$ python -q
>>> import numpy as np
>>> import numpy.linalg as la
>>> np.set_printoptions(precision=2, suppress=True, linewidth=140)
>>> def rnd(a):
...     return np.round(a, 2) + 0
... 
>>> K = np.array([[0, 0, 0, 0, 0, 0, 0, 0],
...     [0, 1, 0, 0, 0, 0, 0, 0],
...     [0, 0, 4, 0, 0, 0, 0, 0],
...     [0, 0, 0, 5, 0, 0, 0, 0],
...     [0, 0, 0, 0, 4, 0, 0, 0],
...     [0, 0, 0, 0, 0, 1, 0, 0],
...     [0, 0, 0, 0, 0, 0, 1, 0],
...     [0, 0, 0, 0, 0, 0, 0, 0]])
>>> np.prod(np.diag(K)), rnd(la.det(K))
(np.int64(0), np.float64(0.0))
>>> K @ K
array([[ 0,  0,  0,  0,  0,  0,  0,  0],
       [ 0,  1,  0,  0,  0,  0,  0,  0],
       [ 0,  0, 16,  0,  0,  0,  0,  0],
       [ 0,  0,  0, 25,  0,  0,  0,  0],
       [ 0,  0,  0,  0, 16,  0,  0,  0],
       [ 0,  0,  0,  0,  0,  1,  0,  0],
       [ 0,  0,  0,  0,  0,  0,  1,  0],
       [ 0,  0,  0,  0,  0,  0,  0,  0]])
>>> rnd(np.sort(la.eigvals(K)))
array([0., 0., 1., 1., 1., 4., 4., 5.])
>>> rk = la.matrix_rank(K)
>>> rk
np.int64(6)
>>> N = la.svd(K)[2][rk:].T
>>> la.matrix_rank(K.T @ K), la.matrix_rank(K @ K.T)
(np.int64(6), np.int64(6))
>>> [int(la.matrix_rank(K[:i])) for i in range(1, len(K) + 1)]
[0, 1, 2, 3, 4, 5, 6, 6]
>>> K @ N
array([[0., 0.],
       [0., 0.],
       [0., 0.],
       [0., 0.],
       [0., 0.],
       [0., 0.],
       [0., 0.],
       [0., 0.]])
>>> N @ N.T
array([[1., 0., 0., 0., 0., 0., 0., 0.],
       [0., 0., 0., 0., 0., 0., 0., 0.],
       [0., 0., 0., 0., 0., 0., 0., 0.],
       [0., 0., 0., 0., 0., 0., 0., 0.],
       [0., 0., 0., 0., 0., 0., 0., 0.],
       [0., 0., 0., 0., 0., 0., 0., 0.],
       [0., 0., 0., 0., 0., 0., 0., 0.],
       [0., 0., 0., 0., 0., 0., 0., 1.]])
>>> [int(la.matrix_rank(np.delete(K, i, axis=0))) for i in range(8)]
[6, 5, 5, 5, 5, 5, 5, 6]
>>> N.shape
(8, 2)
>>> np.allclose(K @ N, 0)
True
>>> np.unique(K.round(6), axis=0).shape
(7, 8)
>>> np.abs(np.diag(la.qr(K)[1])) > 1e-9
array([False,  True,  True,  True,  True,  True,  True, False])
>>> np.allclose(K[:-1].T @ la.lstsq(K[:-1].T, K[-1])[0], K[-1])
True
>>> la.lstsq(K[:-1].T, K[-1])[2]
np.int32(6)
>>> rnd(K @ la.pinv(K) @ K)
array([[0., 0., 0., 0., 0., 0., 0., 0.],
       [0., 1., 0., 0., 0., 0., 0., 0.],
       [0., 0., 4., 0., 0., 0., 0., 0.],
       [0., 0., 0., 5., 0., 0., 0., 0.],
       [0., 0., 0., 0., 4., 0., 0., 0.],
       [0., 0., 0., 0., 0., 1., 0., 0.],
       [0., 0., 0., 0., 0., 0., 1., 0.],
       [0., 0., 0., 0., 0., 0., 0., 0.]])
